$ python -q
>>> import numpy as np
>>> from numpy import linalg as LA
>>> np.set_printoptions(suppress=True, linewidth=100)
>>> K = np.load("dump.npy")
>>> print(K)
[[  0   0   0   0   0   0]
 [ -2  -3   2  -3  -3   2]
 [ -2   0   4  -2 -12   0]
 [  0   0   0   0   0   0]]
>>> # null space of dimension 4
>>> rank = LA.matrix_rank(K)
>>> print(rank)
2
>>> ns = LA.svd(K)[2][rank:].T
>>> print(LA.matrix_rank(K.T @ K), LA.matrix_rank(K @ K.T))
2 2
>>> print([int(LA.matrix_rank(np.delete(K, i, axis=0))) for i in range(4)])
[2, 1, 1, 2]
>>> print([int(LA.matrix_rank(K[:, :j + 1])) for j in range(6)])
[1, 2, 2, 2, 2, 2]
>>> print(ns.shape)
(6, 4)
>>> Uu, sigma, Vh = LA.svd(K)
>>> vecs = Vh[:(sigma > 1e-8).sum()]
>>> rng = np.random.default_rng(90)
>>> x = K[0] + 2 * K[1] + rng.integers(2) * np.eye(6)[5]
>>> print(x)
[-4. -6.  4. -6. -6.  5.]
>>> print(np.round(LA.norm(x - vecs.T @ vecs @ x), 1))
0.9
>>> print(np.round(np.diag(vecs.T @ vecs), 1))
[0.1 0.4 0.1 0.3 0.9 0.2]
>>> Uu, sigma, Vh = LA.svd(K)
>>> print(np.argmax(sigma[:-1] / (sigma[1:] + 1e-6)) + 1)
2
>>> print(sigma.round(1))
[13.7  4.4  0.  -0. ]
>>> A2 = Uu[:, :2] @ np.diag(sigma[:2]) @ Vh[:2]
>>> print(A2.round(1) + 0)
[[  0.   0.   0.   0.   0.   0.]
 [ -2.  -3.   2.  -3.  -3.   2.]
 [ -2.   0.   4.  -2. -12.   0.]
 [  0.   0.   0.   0.   0.   0.]]
>>> print(round(np.abs(K - A2).max(), 1))
0.0
>>> C2 = K.T @ K
>>> print(LA.matrix_rank(C2))
2
>>> print(np.round(LA.eigvalsh(C2)[::-1], 1) + 0)
[187.6  19.4   0.    0.    0.    0. ]
>>> print(np.round(LA.svd(K, compute_uv=False) ** 2, 1))
[187.6  19.4   0.    0. ]
>>> print(np.trace(C2), (K ** 2).sum())
207 207
